$ python -q
>>> import numpy as np
>>> import numpy.linalg as la
>>> np.set_printoptions(precision=1, suppress=True, linewidth=160)
>>> def tidy(a):
...     return np.round(a, 1) + 0
... 
>>> feats = np.load("arr.npy")
>>> print(feats)
[[-2  2]
 [ 2  4]]
>>> B = np.array([[-8, -7], [2, 5]])
>>> print(np.einsum("ij,ij->i", feats, feats))
[ 8 20]
>>> print(feats @ B)
[[20 24]
 [-8  6]]
>>> print(la.matrix_rank(feats @ B))
2
>>> print(np.vstack([feats, B.T]).shape)
(4, 2)
>>> print(np.einsum("ik,kj->ij", feats, B))
[[20 24]
 [-8  6]]
>>> print(np.einsum("ij->j", feats))
[0 6]
>>> ev, V = la.eig(feats)
>>> print(tidy(feats @ V[:, 0] - ev[0] * V[:, 0]))
[0. 0.]
>>> print(tidy(np.sort(la.eigvals(feats @ feats))))
[ 6.8 21.2]
>>> print(tidy(np.prod(ev)))
-12.0
>>> print(tidy(ev))
[-2.6  4.6]
>>> X = np.loadtxt("dump.csv", delimiter=",")
>>> print(tidy(X))
[[-0.1 -0.1 -0.1]
 [ 0.6  0.3  0.2]
 [-0.1  0.   0. ]
 [-0.8 -0.5 -0.4]]
>>> r = la.matrix_rank(X)
>>> print(r)
1
>>> N = la.svd(X)[2][r:].T
>>> print(N.shape)
(3, 2)
>>> print([int(la.matrix_rank(X[:, :j + 1])) for j in range(3)])
[1, 1, 1]
>>> A = np.load("run11.npy")
>>> print(A)
[[ -5  -5  -2  -5  -9]
 [-10 -10  -4 -10 -18]
 [ 10  10   4  10  18]
 [ -5  -5  -2  -5  -9]
 [ -5  -5  -2  -5  -9]]
>>> ev, V = la.eigh(feats)
>>> x0 = np.array([-1, 1])
>>> print(x0 @ feats @ x0 / (x0 @ x0), tidy(ev[0]), tidy(ev[-1]))
-1.0 -2.6 4.6
>>> print(tidy(V * np.maximum(ev, 0) @ V.T))
[[0.4 1.3]
 [1.3 4.2]]
>>> Uu, s, Vt = la.svd(A)
>>> print(np.argmax(s[:-1] / (s[1:] + 1e-6)) + 1)
1
>>> print(tidy(s))
[42.  0.  0.  0.  0.]
>>> B = Uu[:, :1] @ np.diag(s[:1]) @ Vt[:1]
>>> print(tidy(la.norm(A - B, 2)), tidy(s[1]))
0.0 0.0
>>> print(la.matrix_rank(B))
1
>>> print(tidy(B))
[[ -5.  -5.  -2.  -5.  -9.]
 [-10. -10.  -4. -10. -18.]
 [ 10.  10.   4.  10.  18.]
 [ -5.  -5.  -2.  -5.  -9.]
 [ -5.  -5.  -2.  -5.  -9.]]
>>> try:
...     la.inv(X)
... except la.LinAlgError as e:
...     print(repr(e))
... 
LinAlgError('Last 2 dimensions of the array must be square')
>>> print(np.unique(X.round(6), axis=0).shape)
(4, 3)
>>> print(la.lstsq(X[:-1].T, X[-1])[2])
1
>>> print(tidy(np.trace(la.pinv(X) @ X)))
1.0
>>> print(np.abs(np.diag(la.qr(X)[1])) > 1e-9)
[ True False False]
>>> print(tidy(X @ la.pinv(X) @ X))
[[-0.1 -0.1 -0.1]
 [ 0.6  0.3  0.2]
 [-0.1  0.   0. ]
 [-0.8 -0.5 -0.4]]
>>> print(la.norm(A, axis=1).argmax())
1
>>> print(tidy(la.norm(A[4], 1)), tidy(la.norm(A[4], np.inf)))
26.0 9.0
>>> print(tidy(la.norm(A, 1)), tidy(la.norm(A, np.inf)))
63.0 52.0
>>> print(tidy(la.norm(A, 2)))
42.0
>>> print(A[4] @ A[3])
160
>>> print(tidy(la.norm(A, axis=1)))
[12.6 25.3 25.3 12.6 12.6]
